% python3 -q
>>> import numpy as np
>>> np.set_printoptions(suppress=True, linewidth=200)
>>> F = np.array([[-1.2, 1.4, -0.5],
...     [-1.8, 0.1, -0.1],
...     [-0.6, 0.1, 1.9],
...     [-0.3, 1.4, -2.6],
...     [-0.3, 0.3, -1.9],
...     [0.1, 1.0, -0.3],
...     [0.6, -0.4, -0.5],
...     [0.0, -0.5, 0.0],
...     [-0.3, 0.3, -0.8],
...     [2.4, -3.6, -4.8]])
>>> Xs = (F - F.mean(axis=0)) / F.std(axis=0)
>>> Xs.std(axis=0)
array([1., 1., 1.])
>>> beta = np.linalg.lstsq(np.delete(Xs, 2, axis=1), Xs[:, 2])[0]
>>> round(float(1 - np.var(Xs[:, 2] - np.delete(Xs, 2, axis=1) @ beta)), 2)
0.44
>>> np.linalg.matrix_rank(F)
np.int64(3)
>>> np.round(F.sum(axis=0), 2)
array([-1.4,  0.1, -9.6])
>>> np.round(F.sum(axis=1), 2)
array([-0.3, -1.8,  1.4, -1.5, -1.9,  0.8, -0.3, -0.5, -0.8, -6. ])
>>> np.count_nonzero(F)
np.int64(28)
>>> np.round(F - F[0], 2)
array([[ 0. ,  0. ,  0. ],
       [-0.6, -1.3,  0.4],
       [ 0.6, -1.3,  2.4],
       [ 0.9,  0. , -2.1],
       [ 0.9, -1.1, -1.4],
       [ 1.3, -0.4,  0.2],
       [ 1.8, -1.8,  0. ],
       [ 1.2, -1.9,  0.5],
       [ 0.9, -1.1, -0.3],
       [ 3.6, -5. , -4.3]])
>>> np.round(np.diff(F, axis=0), 2)
array([[-0.6, -1.3,  0.4],
       [ 1.2,  0. ,  2. ],
       [ 0.3,  1.3, -4.5],
       [ 0. , -1.1,  0.7],
       [ 0.4,  0.7,  1.6],
       [ 0.5, -1.4, -0.2],
       [-0.6, -0.1,  0.5],
       [-0.3,  0.8, -0.8],
       [ 2.7, -3.9, -4. ]])
>>> np.unravel_index(np.abs(F).argmax(), F.shape)
(np.int64(9), np.int64(2))
>>> np.round(F.mean(axis=0), 2)
array([-0.14,  0.01, -0.96])
>>> F.shape
(10, 3)
>>> t = np.radians(120)
>>> Rm = np.eye(3)
>>> Rm[2, 2] = Rm[0, 0] = np.cos(t)
>>> Rm[2, 0], Rm[0, 2] = -np.sin(t), np.sin(t)
>>> Rm.round(2)
array([[-0.5 ,  0.  ,  0.87],
       [ 0.  ,  1.  ,  0.  ],
       [-0.87,  0.  , -0.5 ]])
>>> A2 = F @ Rm.T
>>> np.allclose(F @ F.T, A2 @ A2.T)
True
>>> np.round(np.abs(A2 - F).max(axis=0), 2)
array([7.76, 0.  , 5.12])
>>> proj = np.triu(np.array([[0, 6, 6], [-5, -3, 1], [-2, -3, 5]]), 1) + np.eye(3)
>>> A2 = proj @ Rm @ np.linalg.inv(proj)
>>> np.round(proj @ Rm - Rm @ proj, 2)
array([[-5.2 ,  9.  ,  0.  ],
       [-0.87,  0.  , -1.5 ],
       [ 0.  ,  5.2 ,  5.2 ]])
>>> np.round(np.poly(A2), 2) + 0
array([ 1.,  0.,  0., -1.])
>>> round(np.linalg.det(A2), 2)
np.float64(1.0)
>>> arr = np.array([[1.0, 2.0, 0.0, 0.0],
...     [2.0, 4.0, 2.0, 0.0],
...     [0.0, 2.0, 5.0, 2.0],
...     [0.0, 0.0, 2.0, 1.0]])
>>> evals, vecs = np.linalg.eigh(arr)
>>> x = np.array([2, 5, 5, -1])
>>> np.round(vecs * np.abs(evals) @ vecs.T, 2)
array([[ 1.34,  1.76,  0.19, -0.26],
       [ 1.76,  4.17,  1.87,  0.19],
       [ 0.19,  1.87,  5.1 ,  1.86],
       [-0.26,  0.19,  1.86,  1.21]])
>>> np.round(x @ arr @ x / (x @ x), 2), round(evals[0], 2), round(evals[-1], 2)
(np.float64(6.36), np.float64(-0.41), np.float64(7.21))
>>> [round(float(np.linalg.det(arr[:i, :i])), 2) + 0 for i in range(1, 5)]
[1.0, 0.0, -4.0, -4.0]
>>> np.all(np.linalg.eigvalsh(arr) > 0)
np.False_
>>> round(np.abs(np.linalg.eigvals(arr)).max(), 2)
np.float64(7.21)
>>> (arr - arr.T) / 2
array([[0., 0., 0., 0.],
       [0., 0., 0., 0.],
       [0., 0., 0., 0.],
       [0., 0., 0., 0.]])
>>> round(np.linalg.det(arr), 2)
np.float64(-4.0)
>>> arr @ arr
array([[ 5., 10.,  4.,  0.],
       [10., 24., 18.,  4.],
       [ 4., 18., 33., 12.],
       [ 0.,  4., 12.,  5.]])
>>> (arr + arr.T) / 2
array([[1., 2., 0., 0.],
       [2., 4., 2., 0.],
       [0., 2., 5., 2.],
       [0., 0., 2., 1.]])
>>> m1 = np.load("mat.npy")
>>> m1
array([[ -3.86,   7.74,   7.83],
       [ -2.46,   5.16,   6.14],
       [ -2.29,   4.84,   5.93],
       [ -1.07,   2.49,   4.27],
       [ -0.93,   2.23,   4.08],
       [  0.89,  -1.6 ,   0.69],
       [  0.41,  -1.21,  -0.6 ],
       [  0.01,   0.09,   0.1 ],
       [  1.62,  -0.62,   1.38],
       [  6.49,  -5.65,   2.09],
       [ 10.32, -10.06,   2.06],
       [ 10.5 , -10.28,   2.06]])
>>> def softmax(z):
...     e = np.exp(z - z.max(axis=-1, keepdims=True))
...     return e / e.sum(axis=-1, keepdims=True)
... 
>>> np.round(softmax(m1).sum(axis=1), 2)
array([1., 1., 1., 1., 1., 1., 1., 1., 1., 1., 1., 1.])
>>> np.round(softmax(10 * m1[1]), 2) + 0
array([0., 0., 1.])
>>> S = m1 @ m1.T / np.sqrt(3)
>>> np.round(softmax(S)[1] @ m1, 2)
array([-3.86,  7.74,  7.83])
>>> softmax(S).round(6).argmax(axis=1)
array([ 0,  0,  0,  0,  0, 11, 11,  0, 11, 11, 11, 11])
>>> O, Rm = np.linalg.qr(F)
>>> np.round(np.abs(np.diag(Rm)), 2)
array([3.38, 2.71, 5.29])
>>> Rm.round(2)
array([[ 3.38, -3.34, -3.14],
       [ 0.  ,  2.71,  0.64],
       [ 0.  ,  0.  , -5.29]])
>>> np.round(O.T @ O, 2) + 0
array([[1., 0., 0.],
       [0., 1., 0.],
       [0., 0., 1.]])
>>> O.shape, Rm.shape
((10, 3), (3, 3))
>>> np.allclose(Rm.T @ Rm, F.T @ F)
True
>>> w1 = np.array([[-1, 3, 0, 1, -3], [-2, -2, 2, 1, 3], [-1, -2, -1, 0, 3]])
>>> beta = np.array([0, 2, -2, -1, 2])
>>> H = np.maximum(Rm @ w1 + beta, 0)
>>> np.linalg.matrix_rank(H)
np.int64(3)
>>> (H > 0).astype(int)
array([[1, 1, 0, 0, 0],
       [0, 0, 1, 1, 1],
       [1, 1, 1, 0, 0]])
>>> np.round((H > 0).mean(axis=0), 2)
array([0.67, 0.67, 0.67, 0.33, 0.33])
>>> W2 = np.array([[0, 0, 0], [0, 1, 0], [2, 2, 0], [1, 1, 1], [0, 1, 2]])
>>> np.round(H @ W2, 2)
array([[ 0.  , 25.11,  0.  ],
       [ 7.26, 19.29, 25.76],
       [ 6.58, 19.17,  0.  ]])
>>> (H @ W2).round(6).argmax(axis=1)
array([1, 2, 1])
>>> w1 @ W2
array([[ 1,  1, -5],
       [ 5,  6,  7],
       [-2, -1,  6]])
>>> A = np.array([[2, 1, 2, 2], [2, 2, 0, 0], [2, 1, 2, 0]])
>>> A[-1] = A[0] + -2 * A[1]
>>> A
array([[ 2,  1,  2,  2],
       [ 2,  2,  0,  0],
       [-2, -3,  2,  2]])
>>> Uu, sv, Vh = np.linalg.svd(A)
>>> vecs = Vh[:(sv > 1e-8).sum()]
>>> rng = np.random.default_rng(59)
>>> x = A[2] + -1 * A[0] + rng.integers(2) * np.eye(4)[3]
>>> x
array([-4., -4.,  0.,  1.])
>>> np.round(np.linalg.norm(x - vecs.T @ vecs @ x), 2)
np.float64(0.73)
